>>> import numpy as np
>>> import numpy.linalg as la
>>> np.set_printoptions(suppress=True, linewidth=200)
>>> M = np.load("run17.npy")
>>> M
array([[2, 2, 3],
       [3, 2, 2],
       [2, 3, 2]])
>>> B = la.invert(M)
Traceback (most recent call last):
  File "<python-input-5>", line 1, in <module>
    B = la.invert(M)
        ^^^^^^^^^
AttributeError: module 'numpy.linalg' has no attribute 'invert'
>>> B = la.inv(M)
>>> B.round(2)
array([[-0.29,  0.71, -0.29],
       [-0.29, -0.29,  0.71],
       [ 0.71, -0.29, -0.29]])
>>> (np.abs(B) > 1e-9).astype(int)
array([[1, 1, 1],
       [1, 1, 1],
       [1, 1, 1]])
>>> def softmax(z):
...     e = np.exp(z - z.max(axis=-1, keepdims=True))
...     return e / e.sum(axis=-1, keepdims=True)
... 
>>> softmax(B).sum(axis=1)
array([1., 1., 1.])
>>> S = B @ B.T / np.sqrt(3)
>>> np.round(softmax(S + np.triu(np.full(S.shape, -np.inf), 1)), 2)
array([[1.  , 0.  , 0.  ],
       [0.36, 0.64, 0.  ],
       [0.26, 0.26, 0.47]])
>>> softmax(S).round(6).argmax(axis=1)
array([0, 1, 2])
>>> proj = np.triu(np.array([[-1, -1, -3], [0, -2, 2], [2, 2, 1]]), 1) + np.eye(3)
>>> B = proj @ M @ la.inv(proj)
>>> np.trace(B), np.trace(M)
(np.float64(6.0), np.int64(6))
>>> la.matrix_rank(B)
np.int64(3)
>>> round(float(la.det(B)), 2)
7.0
>>> np.round(np.poly(B), 2)
array([ 1., -6., -6., -7.])
>>> B
array([[ -7., -16.,   6.],
       [  7.,  15.,  -3.],
       [  2.,   5.,  -2.]])
>>> data = np.load("test12.npy")
>>> data
array([[ 1.36,  0.21, -1.03,  0.43],
       [ 0.21,  0.29,  1.33, -0.46],
       [-1.03,  1.33, -0.56,  0.42],
       [ 0.43, -0.46,  0.42,  0.91]])
>>> O, evecs = la.qr(data[:, :2])[0], la.qr(data[:, 2:])[0]
>>> sig = la.svd(O.T @ evecs, compute_uv=False)
>>> sig.round(2)
array([0.41, 0.17])
>>> (sig > 0.9).sum()
np.int64(0)
>>> np.round(np.degrees(np.arccos(sig.clip(0, 1))), 2)
array([65.59, 80.31])
>>> round(la.norm(O @ O.T - evecs @ evecs.T, 2), 2)
np.float64(0.99)
>>> W0 = np.loadtxt("arr.csv", delimiter=",")
>>> W0
array([[0.5 , 0.  , 0.  , 0.5 ],
       [0.  , 0.67, 0.33, 0.  ],
       [0.  , 0.  , 1.  , 0.  ],
       [0.  , 0.  , 0.  , 1.  ]])
>>> round(float(la.det(2 * W0)), 2), round(la.det(W0), 2)
(5.36, np.float64(0.34))
>>> np.einsum("ii->", W0)
np.float64(3.17)
>>> np.kron(np.eye(2, dtype=int), W0)
array([[0.5 , 0.  , 0.  , 0.5 , 0.  , 0.  , 0.  , 0.  ],
       [0.  , 0.67, 0.33, 0.  , 0.  , 0.  , 0.  , 0.  ],
       [0.  , 0.  , 1.  , 0.  , 0.  , 0.  , 0.  , 0.  ],
       [0.  , 0.  , 0.  , 1.  , 0.  , 0.  , 0.  , 0.  ],
       [0.  , 0.  , 0.  , 0.  , 0.5 , 0.  , 0.  , 0.5 ],
       [0.  , 0.  , 0.  , 0.  , 0.  , 0.67, 0.33, 0.  ],
       [0.  , 0.  , 0.  , 0.  , 0.  , 0.  , 1.  , 0.  ],
       [0.  , 0.  , 0.  , 0.  , 0.  , 0.  , 0.  , 1.  ]])
>>> B = la.inv(W0)
>>> W0 @ B
array([[1., 0., 0., 0.],
       [0., 1., 0., 0.],
       [0., 0., 1., 0.],
       [0., 0., 0., 1.]])
>>> round(la.slogdet(W0)[0], 2)
np.float64(1.0)
>>> np.round(la.cond(W0), 2)
np.float64(2.62)
>>> (np.abs(B) > 1e-9).astype(int)
array([[1, 0, 0, 1],
       [0, 1, 1, 0],
       [0, 0, 1, 0],
       [0, 0, 0, 1]])
>>> np.allclose(B, W0.T)
False
>>> u = np.array([2, -1, -4])
>>> mat = 4 * np.eye(3) + np.outer(u, u)
>>> mat
array([[ 8., -2., -8.],
       [-2.,  5.,  4.],
       [-8.,  4., 20.]])
>>> t3 = np.stack([mat, -3 * mat, mat[::-1]])
>>> t3.shape
(3, 3, 3)
>>> la.matrix_rank(t3)
array([3, 3, 3])
>>> np.einsum("bij,cij->bc", t3, t3)
array([[  657., -1971.,  -419.],
       [-1971.,  5913.,  1257.],
       [ -419.,  1257.,   657.]])
>>> np.round(la.det(t3), 2)
array([   400., -10800.,   -400.])
>>> t3.sum(axis=0)
array([[-24.,   8.,  36.],
       [  2.,  -5.,  -4.],
       [ 24., -10., -48.]])
>>> ev, evecs = la.eigh(mat)
>>> x = np.array([3, 0, 2])
>>> np.round(evecs * np.maximum(ev, 0) @ evecs.T, 2)
array([[ 8., -2., -8.],
       [-2.,  5.,  4.],
       [-8.,  4., 20.]])
>>> np.round(evecs * np.sqrt(ev) @ evecs.T, 2)
array([[ 2.57, -0.29, -1.14],
       [-0.29,  2.14,  0.57],
       [-1.14,  0.57,  4.29]])
>>> Lm = la.cholesky(mat)
>>> Lm.round(2)
array([[ 2.83,  0.  ,  0.  ],
       [-0.71,  2.12,  0.  ],
       [-2.83,  0.94,  3.33]])
>>> np.round(mat / np.sqrt(np.outer(np.diag(mat), np.diag(mat))), 2)
array([[ 1.  , -0.32, -0.63],
       [-0.32,  1.  ,  0.4 ],
       [-0.63,  0.4 ,  1.  ]])
>>> la.eigvalsh(mat).min() > 0
np.True_
>>> u, g = mat[2], mat[0]
>>> u @ g
np.float64(-232.0)
>>> pr = (u @ g) / (u @ u) * u
>>> round(float((g - pr) @ u), 2)
-0.0
>>> X = np.arange(12).reshape(4, 3) + 2
>>> X
array([[ 2,  3,  4],
       [ 5,  6,  7],
       [ 8,  9, 10],
       [11, 12, 13]])
>>> round(la.norm(X[3], 1), 2), round(float(la.norm(X[3], np.inf)), 2)
(np.float64(36.0), 13.0)
>>> np.round(la.norm(X, 2), 2)
np.float64(28.58)
>>> np.round(la.norm(X, 1), 2), round(la.norm(X, np.inf), 2)
(np.float64(34.0), np.float64(36.0))
>>> np.round(la.norm(X) ** 2 / la.norm(X, 2) ** 2, 2)
np.float64(1.0)
>>> np.round(la.norm(X, axis=0), 2)
array([14.63, 16.43, 18.28])
>>> ev, evecs = la.eigh(data)
>>> x = np.array([3, 0, 1, 2])
>>> np.round(x @ data @ x, 2)
np.float64(15.98)
>>> round(x @ data @ x / (x @ x), 2), round(ev[0], 2), np.round(ev[-1], 2)
(np.float64(1.14), np.float64(-2.0), np.float64(2.0))
>>> (np.sign(evecs[:, -1].round(6)) == np.sign(evecs[0, -1].round(6))).astype(int)
array([1, 0, 0, 1])
>>> B = np.array([[0, -3, 3], [-2, 3, -3]])
>>> C = np.kron(B, X)
>>> np.round(la.norm(C, 2), 2), round(float(la.norm(B, 2) * la.norm(X, 2)), 2)
(np.float64(176.42), 176.42)
>>> C
array([[  0,   0,   0,  -6,  -9, -12,   6,   9,  12],
       [  0,   0,   0, -15, -18, -21,  15,  18,  21],
       [  0,   0,   0, -24, -27, -30,  24,  27,  30],
       [  0,   0,   0, -33, -36, -39,  33,  36,  39],
       [ -4,  -6,  -8,   6,   9,  12,  -6,  -9, -12],
       [-10, -12, -14,  15,  18,  21, -15, -18, -21],
       [-16, -18, -20,  24,  27,  30, -24, -27, -30],
       [-22, -24, -26,  33,  36,  39, -33, -36, -39]])
>>> U, sig, Vt = la.svd(C)
>>> evecs = Vt[:(sig > 1e-8).sum()]
>>> rng = np.random.default_rng(6630)
>>> x = C[6] + 2 * C[3] + rng.integers(2) * np.eye(9)[0]
>>> x
array([-15., -18., -20., -42., -45., -48.,  42.,  45.,  48.])
>>> np.round(la.norm(x - evecs.T @ evecs @ x), 2)
np.float64(0.41)
>>> np.round(evecs.T @ evecs, 2) + 0
array([[ 0.83,  0.33, -0.17,  0.  ,  0.  ,  0.  ,  0.  ,  0.  ,  0.  ],
       [ 0.33,  0.33,  0.33,  0.  ,  0.  ,  0.  ,  0.  ,  0.  ,  0.  ],
       [-0.17,  0.33,  0.83,  0.  ,  0.  ,  0.  ,  0.  ,  0.  ,  0.  ],
       [ 0.  ,  0.  ,  0.  ,  0.42,  0.17, -0.08, -0.42, -0.17,  0.08],
       [ 0.  ,  0.  ,  0.  ,  0.17,  0.17,  0.17, -0.17, -0.17, -0.17],
       [ 0.  ,  0.  ,  0.  , -0.08,  0.17,  0.42,  0.08, -0.17, -0.42],
       [ 0.  ,  0.  ,  0.  , -0.42, -0.17,  0.08,  0.42,  0.17, -0.08],
       [ 0.  ,  0.  ,  0.  , -0.17, -0.17, -0.17,  0.17,  0.17,  0.17],
       [ 0.  ,  0.  ,  0.  ,  0.08, -0.17, -0.42, -0.08,  0.17,  0.42]])
>>> W = np.array([[4, -1], [8, 4], [-8, -2]])
>>> coef = np.array([-4, 5])
>>> hid = np.maximum(X @ W + coef, 0)
>>> (hid > 0).astype(int)
array([[0, 1],
       [1, 1],
       [1, 1],
       [1, 1]])
>>> la.matrix_rank(hid)
np.int64(2)
>>> C = np.array([[8, -1, 1], [4, 9, -2]])
>>> (hid @ C).round(6).argmax(axis=1)
array([1, 0, 0, 0])
>>> W @ C
array([[ 28, -13,   6],
       [ 80,  28,   0],
       [-72, -10,  -4]])
>>> feats = np.load("m.npy")
>>> feats
array([[ 0.23,  0.26, -0.03],
       [-1.32, -1.22,  0.04],
       [ 0.81,  2.17, -0.73],
       [-0.06,  0.95,  1.29]])
>>> B = np.array([[2, 0, 2], [1, 1, 1], [1, 1, 1]])
>>> np.round(np.einsum("ij->j", feats), 2)
array([-0.34,  2.16,  0.57])
>>> np.vstack([feats, B.T]).shape
(7, 3)
>>> la.matrix_rank(np.vstack([feats, B.T]))
np.int64(3)
>>> la.matrix_rank(feats @ B)
np.int64(2)
>>> np.round(np.einsum("ij,ij->i", feats, feats), 2)
array([0.12, 3.23, 5.9 , 2.57])
>>> np.round(feats @ B, 2)
array([[ 0.69,  0.23,  0.69],
       [-3.82, -1.18, -3.82],
       [ 3.06,  1.44,  3.06],
       [ 2.12,  2.24,  2.12]])
>>> proj = feats @ la.solve(feats.T @ feats, feats.T)
>>> np.allclose(proj @ proj, proj)
True
>>> np.round((np.eye(4) - proj) @ feats, 2) + 0
array([[0., 0., 0.],
       [0., 0., 0.],
       [0., 0., 0.],
       [0., 0., 0.]])
>>> np.round(proj @ feats[:, 2], 2)
array([-0.03,  0.04, -0.73,  1.29])
>>> proj.round(2) + 0
array([[ 0.02, -0.15,  0.03,  0.  ],
       [-0.15,  0.98,  0.  ,  0.  ],
       [ 0.03,  0.  ,  1.  ,  0.  ],
       [ 0.  ,  0.  ,  0.  ,  1.  ]])
>>> np.round(np.diag(proj), 2)
array([0.02, 0.98, 1.  , 1.  ])
>>> la.matrix_rank(np.eye(4) - proj)
np.int64(1)
>>> arr = np.load("mat.npy")
>>> arr
array([[ 0,  5],
       [-5, -5],
       [ 4, -3],
       [-2,  2]])
>>> z = rng.permutation(4)
>>> B = data[:, z] * rng.choice([-1, 1], 4)
>>> B
array([[ 1.03, -1.36, -0.21,  0.43],
       [-1.33, -0.21, -0.29, -0.46],
       [ 0.56,  1.03, -1.33,  0.42],
       [-0.42, -0.43,  0.46,  0.91]])
>>> U, _, Vt = la.svd(data.T @ B)
>>> np.round(U @ Vt, 2) + 0
array([[ 0., -1.,  0.,  0.],
       [ 0.,  0., -1.,  0.],
       [-1.,  0.,  0.,  0.],
       [ 0.,  0.,  0.,  1.]])
>>> np.round(la.lstsq(data, B)[0], 2) + 0
array([[ 0., -1.,  0.,  0.],
       [ 0.,  0., -1.,  0.],
       [-1.,  0.,  0.,  0.],
       [ 0.,  0.,  0.,  1.]])
>>> B = np.c_[arr[:, :1] @ np.array([[0]]), np.array([2, 1, 3, 3])]
>>> B
array([[0, 2],
       [0, 1],
       [0, 3],
       [0, 3]])
>>> la.matrix_rank(np.c_[arr, B])
np.int64(3)
>>> la.matrix_rank(B)
np.int64(1)
>>> np.round(la.lstsq(arr, B[:, 0])[0], 2)
array([0., 0.])
>>> x = np.array([2, 0])
>>> y = arr @ x
>>> np.round(la.solve(arr.T @ arr, arr.T @ y), 2) + 0
array([2., 0.])
>>> y = y + 0.3 * rng.normal(size=4)
>>> y.round(2)
array([ -0.07, -10.06,   7.89,  -3.67])
>>> coef, *_ = la.lstsq(arr, y)
>>> [round(float(la.norm(la.solve(arr.T @ arr + lam * np.eye(2), arr.T @ y))), 2) for lam in (0, 1, 10, 100)]
[1.98, 1.93, 1.61, 0.62]
>>> u = np.array([1, 2, -2])
>>> np.array([np.convolve(row, u, "same") for row in arr])
array([[  0,   5,  10],
       [ -5, -15,   0],
       [  4,   5, -14],
       [ -2,  -2,   8]])
>>> A = np.load("case4.npy")
>>> A
array([[2, 1, 2, 3],
       [3, 2, 1, 2],
       [2, 3, 2, 1],
       [1, 2, 3, 2]])
>>> A @ np.ones(4)
array([8., 8., 8., 8.])
>>> np.allclose(A @ A.T, A.T @ A)
True
>>> (A @ A)[0]
array([14, 16, 18, 16])
>>> A @ (-1.0) ** np.arange(4)
array([0., 0., 0., 0.])
>>> U, sig, Vt = la.svd(A)
>>> evecs = Vt[:(sig > 1e-8).sum()]
>>> x = A[0] + 2 * A[3] + rng.integers(2) * np.eye(4)[2]
>>> x
array([4., 5., 9., 7.])
>>> np.round(la.norm(x - evecs.T @ evecs @ x), 2)
np.float64(0.5)
>>> np.argsort(-la.norm(A, axis=0).round(6), kind="stable")[:3]
array([0, 1, 2])
>>> la.cond(A) > 100
np.True_
>>> round(float(la.norm(A, 2) / la.norm(A)), 2)
0.94
>>> round(float(la.eigvals(A).sum().real), 2)
8.0
>>> np.round(la.det(A.T), 2)
np.float64(0.0)
>>> np.round(np.poly(A), 2) + 0
array([  1.,  -8.,   4., -32.,   0.])
>>> np.einsum("ii->", A)
np.int64(8)
>>> A.reshape(-1, 2)
array([[2, 1],
       [2, 3],
       [3, 2],
       [1, 2],
       [2, 3],
       [2, 1],
       [1, 2],
       [3, 2]])
>>> t3 = A.reshape(4, 2, -1)
>>> np.swapaxes(t3, 1, 2)[1]
array([[3, 1],
       [2, 2]])
>>> t3.shape
(4, 2, 2)
>>> np.einsum("ihd,ihd->ih", t3, t3)
array([[ 5, 13],
       [13,  5],
       [13,  5],
       [ 5, 13]])
>>> t3.sum(axis=1)
array([[4, 4],
       [4, 4],
       [4, 4],
       [4, 4]])
>>> t3.transpose(1, 0, 2)
array([[[2, 1],
        [3, 2],
        [2, 3],
        [1, 2]],

       [[2, 3],
        [1, 2],
        [2, 1],
        [3, 2]]])
